>>> import numpy as np
>>> np.set_printoptions(precision=2, suppress=True, linewidth=140)
>>> rnd = lambda a: np.round(a, 2) + 0
>>> K = np.array([[1, 0, 0], [0, -1, -2], [0, -3, 2]])
>>> vals, evecs = np.linalg.eig(K)
>>> np.prod(vals)
np.float64(-8.0)
>>> rnd(np.sort(np.linalg.eigvals(K.T)))
array([-2.37,  1.  ,  3.37])
>>> rnd(vals)
array([ 3.37, -2.37,  1.  ])
>>> rnd(np.sort(np.linalg.eigvals(np.linalg.inv(K))))
array([-0.42,  0.3 ,  1.  ])
>>> rnd(np.sort(np.linalg.eigvals(K @ K)))
array([ 1.  ,  5.63, 11.37])
>>> M2 = np.array([[1, -5], [4, -1]])
>>> Z = np.array([[-2, 0], [2, 2]])
>>> arr = np.kron(M2, Z)
>>> arr
array([[ -2,   0,  10,   0],
       [  2,   2, -10, -10],
       [ -8,   0,   2,   0],
       [  8,   8,  -2,  -2]])
>>> hat = np.triu(np.array([[-2, 2, 1, 3], [-3, 1, -2, 3], [3, 2, -3, 0], [-1, 3, 2, -1]]), 1) + np.eye(4)
>>> M2 = hat @ arr @ np.linalg.inv(hat)
>>> hat @ arr - arr @ hat
array([[ 20.,  32., -22., -20.],
       [ 40.,  20.,  -8., -18.],
       [  0.,  16.,   8.,  24.],
       [  0., -16.,   8., -48.]])
>>> np.linalg.matrix_rank(M2)
np.int64(4)
>>> rnd(np.linalg.det(M2))
np.float64(5776.0)
>>> M2
array([[  18.,   -8.,  -48.,  -56.],
       [  42.,  -58., -178.,   32.],
       [  -8.,   16.,   42.,  -24.],
       [   8.,   -8.,  -26.,   -2.]])
>>> round(np.log10(np.linalg.cond(M2)))
3
>>> np.argsort(-np.linalg.norm(M2, axis=0).round(6), kind="stable")[:3]
array([2, 3, 1])
>>> F = np.loadtxt("m.csv", delimiter=",")
>>> F
array([[-2.,  0.,  0.,  0.],
       [ 3.,  1.,  0.,  0.],
       [ 2., -3.,  3.,  0.],
       [-1.,  2.,  0., -2.]])
>>> rnd(np.linalg.det(2 * F)), rnd(np.linalg.det(F))
(np.float64(192.0), np.float64(12.0))
>>> np.einsum("ij,ji->", F, F)
np.float64(18.0)
>>> rnd(np.linalg.eigvals(F).sum().real)
np.float64(0.0)
>>> np.kron(np.eye(2, dtype=int), F)
array([[-2.,  0.,  0.,  0., -0.,  0.,  0.,  0.],
       [ 3.,  1.,  0.,  0.,  0.,  0.,  0.,  0.],
       [ 2., -3.,  3.,  0.,  0., -0.,  0.,  0.],
       [-1.,  2.,  0., -2., -0.,  0.,  0., -0.],
       [-0.,  0.,  0.,  0., -2.,  0.,  0.,  0.],
       [ 0.,  0.,  0.,  0.,  3.,  1.,  0.,  0.],
       [ 0., -0.,  0.,  0.,  2., -3.,  3.,  0.],
       [-0.,  0.,  0., -0., -1.,  2.,  0., -2.]])
>>> np.poly(F)
array([ 1.,  0., -9., -4., 12.])
>>> hat = np.triu(np.array([[-2, -2, -2, -2], [2, 1, 0, 0], [0, 2, 2, -2], [2, 0, 2, 2]]), 1) + np.eye(4)
>>> M2 = hat @ F @ np.linalg.inv(hat)
>>> np.linalg.matrix_rank(M2)
np.int64(4)
>>> hat @ F - F @ hat
array([[ -8.,  -4., -10.,   0.],
       [  0.,   6.,   6.,   6.],
       [  2.,   0.,   4.,  14.],
       [  0.,  -2.,  -2.,  -2.]])
>>> rnd(np.poly(M2))
array([ 1.,  0., -9., -4., 12.])
>>> M2
array([[-10., -20., -26., -68.],
       [  3.,   7.,   6.,  18.],
       [  4.,   1.,  11.,  34.],
       [ -1.,   0.,  -2.,  -8.]])
>>> np.trace(M2), np.trace(F)
(np.float64(0.0), np.float64(0.0))
>>> rnd(np.linalg.norm(F, "nuc"))
np.float64(11.3)
>>> rnd(np.linalg.norm(F) ** 2 / np.linalg.norm(F, 2) ** 2)
np.float64(1.62)
>>> rnd(np.linalg.norm(F[1], 1)), rnd(np.linalg.norm(F[1], np.inf))
(np.float64(4.0), np.float64(3.0))
>>> E = np.load("sample0.npy")
>>> E
array([[-2.95, -0.3 ,  0.6 ,  0.1 , -1.  ],
       [-0.15, -0.6 ,  1.3 ,  1.7 ,  0.  ],
       [ 0.48,  0.5 , -0.1 , -0.8 ,  0.1 ],
       [-2.31, -0.6 , -0.7 , -1.4 , -0.8 ],
       [-3.33, -0.1 ,  0.6 , -0.7 , -1.1 ],
       [-1.84,  1.4 ,  0.1 ,  0.2 , -0.6 ],
       [-1.43, -1.2 , -0.6 ,  2.1 , -0.5 ],
       [-2.37, -0.1 , -1.2 ,  1.9 , -0.8 ],
       [ 0.94, -0.9 , -0.9 ,  1.  ,  0.3 ],
       [-1.13,  1.8 , -0.4 , -0.5 , -0.4 ]])
>>> hat = E @ np.linalg.solve(E.T @ E, E.T)
>>> np.allclose(hat @ hat, hat)
True
>>> rnd(np.linalg.eigvalsh(hat))
array([0., 0., 0., 0., 0., 1., 1., 1., 1., 1.])
>>> M2 = np.array([[-2, 0, -1], [-1, 0, 0], [-1, -2, -2], [-2, 1, -1]])
>>> arr @ M2
array([[ -6, -20, -18],
       [ 24,  10,  28],
       [ 14,  -4,   4],
       [-18,   2,  -2]])
>>> M2.T @ arr.T
array([[ -6,  24,  14, -18],
       [-20,  10,  -4,   2],
       [-18,  28,   4,  -2]])
>>> np.einsum("ij,ij->i", arr, arr)
array([104, 208,  68, 136])
>>> np.linalg.matrix_rank(np.vstack([arr, M2.T]))
np.int64(4)
>>> G = E.T @ E
>>> rnd(np.linalg.svd(E, compute_uv=False) ** 2)
array([43.08, 17.84,  6.09,  5.46,  0.  ])
>>> rnd(np.diag(G))
array([38.59,  8.53,  5.69, 15.3 ,  4.36])
>>> np.allclose(G, G.T)
True
>>> idx = E[:, 0] > np.median(E[:, 0])
>>> u = E[idx].mean(axis=0) - E[~idx].mean(axis=0)
>>> (((E - E.mean(axis=0)) @ u > 0) == idx).mean()
np.float64(0.9)
>>> np.argsort(-np.abs(u).round(6), kind="stable")
array([0, 4, 3, 1, 2])
>>> M2 = np.c_[E[:, :4] @ np.array([[-2, 2, -2, -1], [-1, -2, -1, -1], [2, 1, 0, 2], [0, 2, 1, 0]]), np.array([3, 2, -2, 3, -1, 3, -1, 1, 0, -3])]
>>> rnd(M2)
array([[ 7.4 , -4.5 ,  6.3 ,  4.45,  3.  ],
       [ 3.5 ,  5.6 ,  2.6 ,  3.35,  2.  ],
       [-1.66, -1.74, -2.26, -1.18, -2.  ],
       [ 3.82, -6.92,  3.82,  1.51,  3.  ],
       [ 7.96, -7.26,  6.06,  4.63, -1.  ],
       [ 2.48, -5.98,  2.48,  0.64,  3.  ],
       [ 2.86,  3.14,  6.16,  1.43, -1.  ],
       [ 2.44, -1.94,  6.74,  0.07,  1.  ],
       [-2.78,  4.78,  0.02, -1.84,  0.  ],
       [-0.34, -7.26, -0.04, -1.47, -3.  ]])
>>> rnd(np.linalg.lstsq(E, M2[:, 0])[0])
array([-2., -1.,  2.,  0.,  0.])
>>> rnd(np.linalg.norm(M2 - E @ np.linalg.lstsq(E, M2)[0], axis=0))
array([0. , 0. , 0. , 0. , 5.5])
>>> np.linalg.matrix_rank(M2)
np.int64(5)
